$ python3 -q
>>> import numpy as np
>>> np.set_printoptions(precision=2, suppress=True, linewidth=120, floatmode="fixed")
>>> tidy = lambda a: np.round(a, 2) + 0
>>> m1 = np.load("sample10.npy")
>>> m1
array([[ 5.00,  0.00,  3.00,  0.00],
       [ 0.00,  5.00, -3.00,  0.00],
       [ 0.00,  6.00, -4.00,  0.00],
       [12.00,  6.00,  3.00, -1.00]])
>>> M2 = np.linalg.inv(m1)
>>> tidy(np.linalg.det(m1) * np.linalg.det(M2))
np.float64(1.0)
>>> tidy(m1 @ M2)
array([[1.00, 0.00, 0.00, 0.00],
       [0.00, 1.00, 0.00, 0.00],
       [0.00, 0.00, 1.00, 0.00],
       [0.00, 0.00, 0.00, 1.00]])
>>> tidy(M2)
array([[ 0.20, -1.80,  1.50,  0.00],
       [ 0.00,  2.00, -1.50,  0.00],
       [ 0.00,  3.00, -2.50,  0.00],
       [ 2.40, -0.60,  1.50, -1.00]])
>>> tidy(np.linalg.cond(m1))
np.float64(81.07)
>>> tidy(np.linalg.slogdet(m1)[0])
np.float64(1.0)
>>> A = np.loadtxt("a.csv", delimiter=",")
>>> A
array([[0.00, 1.00, 1.00, 0.00, 0.00, 0.00],
       [1.00, 0.00, 1.00, 0.00, 0.00, 0.00],
       [1.00, 1.00, 0.00, 0.00, 0.00, 0.00],
       [0.00, 0.00, 0.00, 0.00, 1.00, 0.00],
       [0.00, 0.00, 0.00, 1.00, 0.00, 0.00],
       [0.00, 0.00, 0.00, 0.00, 0.00, 0.00]])
>>> # 3 groups of indices that never mix
>>> rank = np.linalg.matrix_rank(A)
>>> rank
np.int64(5)
>>> ns = np.linalg.svd(A)[2][rank:].T
>>> [int(np.linalg.matrix_rank(np.delete(A, i, axis=0))) for i in range(6)]
[4, 4, 4, 4, 4, 5]
>>> A @ ns
array([[0.00],
       [0.00],
       [0.00],
       [0.00],
       [0.00],
       [0.00]])
>>> ns.shape
(6, 1)
>>> [int(np.linalg.matrix_rank(A[:, :j + 1])) for j in range(6)]
[1, 2, 3, 4, 5, 5]
>>> [int(np.linalg.matrix_rank(A[:i])) for i in range(1, len(A) + 1)]
[1, 2, 3, 4, 5, 5]
>>> tidy(np.linalg.norm(A, 2) / np.linalg.norm(A))
np.float64(0.71)
>>> [round(float(x), 2) for x in np.linalg.svd(A, compute_uv=False)[:3]]
[2.0, 1.0, 1.0]
>>> np.linalg.matrix_rank(A, rtol=0.1)
np.int64(5)
>>> W0 = np.load("data.npy")
>>> W0
array([[-2.02,  2.01, -2.02, -0.98],
       [-1.99,  2.00, -1.98, -0.98],
       [-2.02,  2.01, -1.99, -0.98],
       [-2.00,  2.02, -1.99, -1.00],
       [-2.01,  1.98, -2.00, -1.00],
       [-2.02,  1.99, -2.01, -0.99],
       [-2.02,  1.97, -2.00, -1.00],
       [-2.00,  2.00, -2.04, -1.01],
       [-0.99,  2.02,  2.00,  1.98],
       [-1.02,  1.99,  1.97,  2.01],
       [-1.02,  2.00,  2.00,  2.01],
       [-1.02,  1.99,  2.05,  2.00],
       [-0.97,  2.00,  1.97,  1.99],
       [-1.02,  1.98,  2.01,  1.98],
       [-1.00,  1.98,  2.00,  2.01],
       [-1.02,  2.00,  2.00,  2.02]])
>>> cen = (W0 - W0.mean(axis=0)) / W0.std(axis=0)
>>> tidy(cen.std(axis=0))
array([1.00, 1.00, 1.00, 1.00])
>>> coef = np.linalg.lstsq(np.delete(cen, 3, axis=1), cen[:, 3])[0]
>>> tidy(1 - np.var(cen[:, 3] - np.delete(cen, 3, axis=1) @ coef))
np.float64(1.0)
>>> rng = np.random.default_rng(96)
>>> z = rng.permutation(4)
>>> M2 = W0[:, z] * rng.choice([-1, 1], 4)
>>> M2
array([[-2.01, -2.02, -2.02,  0.98],
       [-2.00, -1.98, -1.99,  0.98],
       [-2.01, -1.99, -2.02,  0.98],
       [-2.02, -1.99, -2.00,  1.00],
       [-1.98, -2.00, -2.01,  1.00],
       [-1.99, -2.01, -2.02,  0.99],
       [-1.97, -2.00, -2.02,  1.00],
       [-2.00, -2.04, -2.00,  1.01],
       [-2.02,  2.00, -0.99, -1.98],
       [-1.99,  1.97, -1.02, -2.01],
       [-2.00,  2.00, -1.02, -2.01],
       [-1.99,  2.05, -1.02, -2.00],
       [-2.00,  1.97, -0.97, -1.99],
       [-1.98,  2.01, -1.02, -1.98],
       [-1.98,  2.00, -1.00, -2.01],
       [-2.00,  2.00, -1.02, -2.02]])
>>> left, _, VT = np.linalg.svd(W0.T @ M2)
>>> tidy(np.linalg.lstsq(W0, M2)[0])
array([[ 0.00,  0.00,  1.00,  0.00],
       [-1.00,  0.00,  0.00,  0.00],
       [ 0.00,  1.00,  0.00,  0.00],
       [ 0.00,  0.00,  0.00, -1.00]])
>>> data = np.load("mat.npy")
>>> data
array([[-6, -1,  8],
       [ 8, -6, -1],
       [-1,  8, -6]])
>>> left, sv = np.linalg.svd(data)
Traceback (most recent call last):
  File "<python-input-39>", line 1, in <module>
    left, sv = np.linalg.svd(data)
    ^^^^^^^^
ValueError: too many values to unpack (expected 2)
>>> left, sv, VT = np.linalg.svd(data, full_matrices=False)
>>> left.shape, sv.shape, VT.shape
((3, 3), (3,), (3, 3))
>>> tidy(VT @ VT.T)
array([[1.00, 0.00, 0.00],
       [0.00, 1.00, 0.00],
       [0.00, 0.00, 1.00]])
>>> tidy(np.cumsum(sv ** 2) / np.sum(sv ** 2))
array([0.50, 1.00, 1.00])
>>> np.linalg.cond(data) > 100
np.False_
>>> np.linalg.matrix_rank(data, rtol=0.1)
np.int64(2)
>>> np.argsort(-np.linalg.norm(data, axis=0).round(6), kind="stable")[:3]
array([0, 1, 2])
>>> np.linalg.norm(m1, axis=1).argmax()
np.int64(3)
>>> tidy(np.linalg.norm(m1, 1)), tidy(np.linalg.norm(m1, np.inf))
(np.float64(17.0), np.float64(22.0))
>>> tidy(np.linalg.norm(m1, "nuc"))
np.float64(24.87)
>>> F = np.load("m.npy")
>>> F
array([[ 0.00,  0.00, -1.00,  0.00, -1.00],
       [ 0.00,  0.00,  0.00,  0.00,  0.00],
       [-1.00,  0.00,  0.00,  0.00, -1.00],
       [ 0.00,  0.00,  0.00,  0.00,  0.00],
       [-1.00,  0.00, -1.00,  0.00,  0.00]])
>>> left, sv, VT = np.linalg.svd(F)
>>> np.argmax(sv[:-1] / (sv[1:] + 1e-6)) + 1
np.int64(3)
>>> M2 = left[:, :3] @ np.diag(sv[:3]) @ VT[:3]
>>> tidy(np.linalg.norm(F - M2) / np.linalg.norm(F))
np.float64(0.0)
>>> tidy(M2)
array([[ 0.00,  0.00, -1.00,  0.00, -1.00],
       [ 0.00,  0.00,  0.00,  0.00,  0.00],
       [-1.00,  0.00,  0.00,  0.00, -1.00],
       [ 0.00,  0.00,  0.00,  0.00,  0.00],
       [-1.00,  0.00, -1.00,  0.00,  0.00]])
>>> np.linalg.matrix_rank(M2)
np.int64(3)
>>> tidy(np.linalg.norm(F - M2, 2)), tidy(sv[3])
(np.float64(0.0), np.float64(0.0))
>>> ev, vecs = np.linalg.eigvalsh(F)
Traceback (most recent call last):
  File "<python-input-59>", line 1, in <module>
    ev, vecs = np.linalg.eigvalsh(F)
    ^^^^^^^^
ValueError: too many values to unpack (expected 2)
>>> ev, vecs = np.linalg.eigh(F)
>>> np.unique(ev.round(6) + 0, return_counts=True)[1]
array([1, 2, 2])
>>> tidy(vecs.T @ vecs)
array([[1.00, 0.00, 0.00, 0.00, 0.00],
       [0.00, 1.00, 0.00, 0.00, 0.00],
       [0.00, 0.00, 1.00, 0.00, 0.00],
       [0.00, 0.00, 0.00, 1.00, 0.00],
       [0.00, 0.00, 0.00, 0.00, 1.00]])
>>> tidy(np.linalg.eigvalsh(F @ F))
array([0.00, 0.00, 1.00, 1.00, 4.00])
>>> tidy(ev)
array([-2.00,  0.00,  0.00,  1.00,  1.00])
>>> tidy(np.linalg.svd(F, compute_uv=False))
array([2.00, 1.00, 1.00, 0.00, 0.00])
>>> np.all(np.linalg.eigvalsh(F) > 0)
np.False_
>>> tidy(np.linalg.eigvalsh(F).min())
np.float64(-2.0)
>>> ev, vecs = np.linalg.eigh(F)
>>> x0 = np.array([-3, 0, -1, -3, -1])
>>> tidy(vecs * np.abs(ev) @ vecs.T)
array([[1.33, 0.00, 0.33, 0.00, 0.33],
       [0.00, 0.00, 0.00, 0.00, 0.00],
       [0.33, 0.00, 1.33, 0.00, 0.33],
       [0.00, 0.00, 0.00, 0.00, 0.00],
       [0.33, 0.00, 0.33, 0.00, 1.33]])
>>> x0 @ F @ x0 / (x0 @ x0), ev[0], tidy(ev[-1])
(np.float64(-0.7), np.float64(-2.0), np.float64(1.0))
>>> arr = np.array([[-4.56, 3.01, -4.99, -6.84],
...     [-1.41, 1.3, -1.65, -0.19],
...     [-4.42, 2.56, -3.75, -1.62],
...     [-4.36, 3.9, -5.49, -6.39],
...     [-4.37, 4.23, -6.25, -8.75],
...     [-1.56, 0.44, -1.41, -3.57],
...     [-1.59, 1.66, -3.0, -8.44],
...     [-2.87, 1.94, -2.63, -0.85],
...     [-0.06, 0.01, -0.03, 0.03],
...     [-1.67, 0.4, -1.7, -6.53],
...     [-0.05, -0.11, -0.35, -2.89],
...     [-1.4, 3.12, -4.0, -7.43],
...     [-4.18, 3.15, -4.32, -1.06],
...     [-0.27, -1.53, 0.65, -3.95],
...     [-0.27, -0.42, -0.96, -8.67],
...     [-1.57, 1.71, -2.96, -8.3]])
>>> cen = arr - arr.mean(axis=0)
>>> vecs = np.linalg.svd(cen)[2][:3]
>>> M2 = cen - cen @ vecs.T @ vecs
>>> tidy(np.diag(vecs.T @ vecs))
array([0.94, 0.62, 0.45, 0.99])
>>> tidy(M2.std(axis=0))
array([0.01, 0.03, 0.04, 0.00])
>>> tidy(np.cov(cen @ vecs.T, rowvar=False))
array([[12.75,  0.00,  0.00],
       [ 0.00,  7.54,  0.00],
       [ 0.00,  0.00,  0.40]])
>>> tidy((cen @ vecs.T).std(axis=0))
array([3.46, 2.66, 0.61])
>>> np.linalg.norm(M2, axis=1).round(6).argmax()
np.int64(12)
>>> w1 = np.array([[2, -3], [0, -2], [0, 1], [-3, -3], [-3, -2], [-1, -2]])
>>> coef = np.array([-2, -1])
>>> H = np.maximum(A @ w1 + coef, 0)
>>> (H > 0).mean(axis=0)
array([0.00, 0.00])
>>> (H > 0).astype(int)
array([[0, 0],
       [0, 0],
       [0, 0],
       [0, 0],
       [0, 0],
       [0, 0]])
>>> H
array([[0.00, 0.00],
       [0.00, 0.00],
       [0.00, 0.00],
       [0.00, 0.00],
       [0.00, 0.00],
       [0.00, 0.00]])
>>> Z = np.array([[3, 1], [2, 2]])
>>> w1 @ Z
array([[  0,  -4],
       [ -4,  -4],
       [  2,   2],
       [-15,  -9],
       [-13,  -7],
       [ -7,  -5]])
>>> H @ Z
array([[0.00, 0.00],
       [0.00, 0.00],
       [0.00, 0.00],
       [0.00, 0.00],
       [0.00, 0.00],
       [0.00, 0.00]])
>>> Q, vecs = np.linalg.qr(arr[:, :2])[0], np.linalg.qr(arr[:, 2:])[0]
>>> sv = np.linalg.svd(Q.T @ vecs, compute_uv=False)
>>> (sv > 0.9).sum()
np.int64(1)
>>> Z = arr[[7, 2]].astype(float)
>>> for _ in range(5):
...     z = np.linalg.norm(arr[:, None] - Z, axis=-1).argmin(axis=1)
...     Z = np.array([arr[z == j].mean(axis=0) for j in range(2)])
... 
>>> z
array([1, 0, 1, 1, 1, 0, 1, 0, 0, 0, 0, 1, 1, 0, 0, 1])
>>> tidy(Z[1] - Z[0])
array([-2.29,  2.66, -3.34, -2.78])
>>> np.abs(Z[1] - Z[0]).argmax()
np.int64(2)
>>> x0 = np.array([3, 2, 0, 2])
>>> rhs = arr @ x0
>>> try:
...     np.linalg.solve(arr, rhs)
... except np.linalg.LinAlgError as e:
...     print(repr(e))
... 
LinAlgError('Last 2 dimensions of the array must be square')
>>> tidy(np.linalg.solve(arr.T @ arr, arr.T @ rhs))
array([3.00, 2.00, 0.00, 2.00])
>>> tidy(np.linalg.pinv(arr) @ arr)
array([[1.00, 0.00, 0.00, 0.00],
       [0.00, 1.00, 0.00, 0.00],
       [0.00, 0.00, 1.00, 0.00],
       [0.00, 0.00, 0.00, 1.00]])
>>> tidy(np.linalg.lstsq(arr, rhs)[0])
array([3.00, 2.00, 0.00, 2.00])
>>> rhs = rhs + 0.1 * rng.normal(size=16)
>>> tidy(rhs)
array([-21.38,  -1.84, -11.47, -17.96, -22.20, -11.02, -18.26,  -6.36,  -0.10, -17.24,  -6.19, -12.71,  -8.31, -11.79,
       -18.90, -17.84])
>>> coef, *_ = np.linalg.lstsq(arr, rhs)
>>> tidy(arr.T @ (rhs - arr @ coef))
array([0.00, 0.00, 0.00, 0.00])
>>> tidy(np.linalg.norm(rhs - arr @ coef))
np.float64(0.27)
>>> X = np.load("test7.npy")
>>> X
array([[ 0.00, -2.00,  3.00,  0.00, -2.00, -1.00],
       [-2.00,  2.00, -2.00,  0.00, -2.00,  0.00],
       [ 2.00,  0.00,  3.00, -2.00, -2.00,  0.00],
       [ 0.00,  0.00,  0.00,  3.00,  2.00,  3.00],
       [ 0.00,  0.00,  0.00,  2.00,  0.00,  1.00],
       [ 0.00,  0.00,  0.00,  0.00,  0.00,  3.00]])
>>> x0 = np.array([-5, -4, -5, 0, -3, -1])
>>> rhs = X @ x0
>>> rhs
array([  0.00,  18.00, -19.00,  -9.00,  -1.00,  -3.00])
>>> tidy(np.linalg.solve(X, X[:, 4]))
array([0.00, 0.00, 0.00, 0.00, 1.00, 0.00])
>>> x0 = np.array([0, 0, 1, 2, 0, 0])
>>> np.einsum("ij,j->i", X, x0)
array([ 3.00, -2.00, -1.00,  6.00,  4.00,  0.00])
>>> X @ x0
array([ 3.00, -2.00, -1.00,  6.00,  4.00,  0.00])
>>> X @ np.eye(6)[1]
array([-2.00,  2.00,  0.00,  0.00,  0.00,  0.00])
>>> X @ np.ones(6)
array([-2.00, -4.00,  1.00,  8.00,  3.00,  3.00])
>>> (X * x0).sum(axis=1)
array([ 3.00, -2.00, -1.00,  6.00,  4.00,  0.00])
>>> X @ (2 * x0)
array([ 6.00, -4.00, -2.00, 12.00,  8.00,  0.00])
>>> M2 = np.linalg.inv(X)
>>> tidy(np.linalg.det(X) * M2)
array([[ -72.00,  -72.00,   24.00, -120.00,  204.00,   28.00],
       [ -24.00,   72.00,   72.00,  120.00, -108.00,  -92.00],
       [  48.00,   48.00,   48.00,  144.00, -168.00,  -72.00],
       [   0.00,    0.00,    0.00,    0.00,   96.00,  -32.00],
       [   0.00,    0.00,    0.00,   96.00, -144.00,  -48.00],
       [   0.00,    0.00,    0.00,    0.00,    0.00,   64.00]])
>>> np.allclose(M2, X.T)
False
>>> tidy(X @ M2)
array([[1.00, 0.00, 0.00, 0.00, 0.00, 0.00],
       [0.00, 1.00, 0.00, 0.00, 0.00, 0.00],
       [0.00, 0.00, 1.00, 0.00, 0.00, 0.00],
       [0.00, 0.00, 0.00, 1.00, 0.00, 0.00],
       [0.00, 0.00, 0.00, 0.00, 1.00, 0.00],
       [0.00, 0.00, 0.00, 0.00, 0.00, 1.00]])
>>> tidy(np.linalg.det(X) * np.linalg.det(M2))
np.float64(1.0)
>>> tidy(np.linalg.cond(X))
np.float64(15.21)
>>> (np.abs(M2) > 1e-9).astype(int)
array([[1, 1, 1, 1, 1, 1],
       [1, 1, 1, 1, 1, 1],
       [1, 1, 1, 1, 1, 1],
       [0, 0, 0, 0, 1, 1],
       [0, 0, 0, 1, 1, 1],
       [0, 0, 0, 0, 0, 1]])
>>> tidy(np.linalg.slogdet(X)[0])
np.float64(1.0)
>>> r0 = np.array([-5, -3, -2])
>>> np.cross(X[1, :3], X[2, :3])
array([ 6.00,  2.00, -4.00])
>>> np.polyval(r0, X[1])
array([-16.00, -28.00, -16.00,  -2.00, -16.00,  -2.00])
>>> Q, vecs = np.linalg.qr(X[:, :5])[0], np.linalg.qr(X[:, 5:])[0]
>>> sv = np.linalg.svd(Q.T @ vecs, compute_uv=False)
>>> tidy(np.degrees(np.arccos(sv.clip(0, 1))))
array([42.13])
>>> tidy(np.linalg.norm(Q @ Q.T - vecs @ vecs.T, 2))
np.float64(1.0)
>>> (sv > 0.9).sum()
np.int64(0)
>>> M = np.diag(np.array([3, -1, -3, -1, 3])) + -2 * np.eye(5, k=1) + -2 * np.eye(5, k=-1)
>>> M
array([[ 3.00, -2.00,  0.00,  0.00,  0.00],
       [-2.00, -1.00, -2.00,  0.00,  0.00],
       [ 0.00, -2.00, -3.00, -2.00,  0.00],
       [ 0.00,  0.00, -2.00, -1.00, -2.00],
       [ 0.00,  0.00,  0.00, -2.00,  3.00]])
>>> # equal to its transpose
>>> P = np.triu(np.array([[0, 5, 1, 1, 1],
...     [-2, 3, -4, -1, 3],
...     [0, -5, 1, 3, -2],
...     [-3, -2, 5, -4, -2],
...     [2, -3, -1, 0, 5]]), 1) + np.eye(5)
>>> M2 = P @ M @ np.linalg.inv(P)
>>> P @ M - M @ P
array([[-10.00, -22.00, -26.00, -10.00,   4.00],
       [  0.00,  18.00,  12.00,  10.00,  12.00],
       [  0.00,   0.00, -14.00,   8.00, -16.00],
       [  0.00,   0.00,   0.00,  10.00, -12.00],
       [  0.00,   0.00,   0.00,   0.00,  -4.00]])
>>> tidy(np.poly(M2))
array([  1.00,  -1.00, -30.00,  38.00, 141.00, -21.00])
>>> np.trace(M2), np.trace(M)
(np.float64(1.0), np.float64(1.0))
>>> tidy(np.linalg.det(M2))
np.float64(21.0)
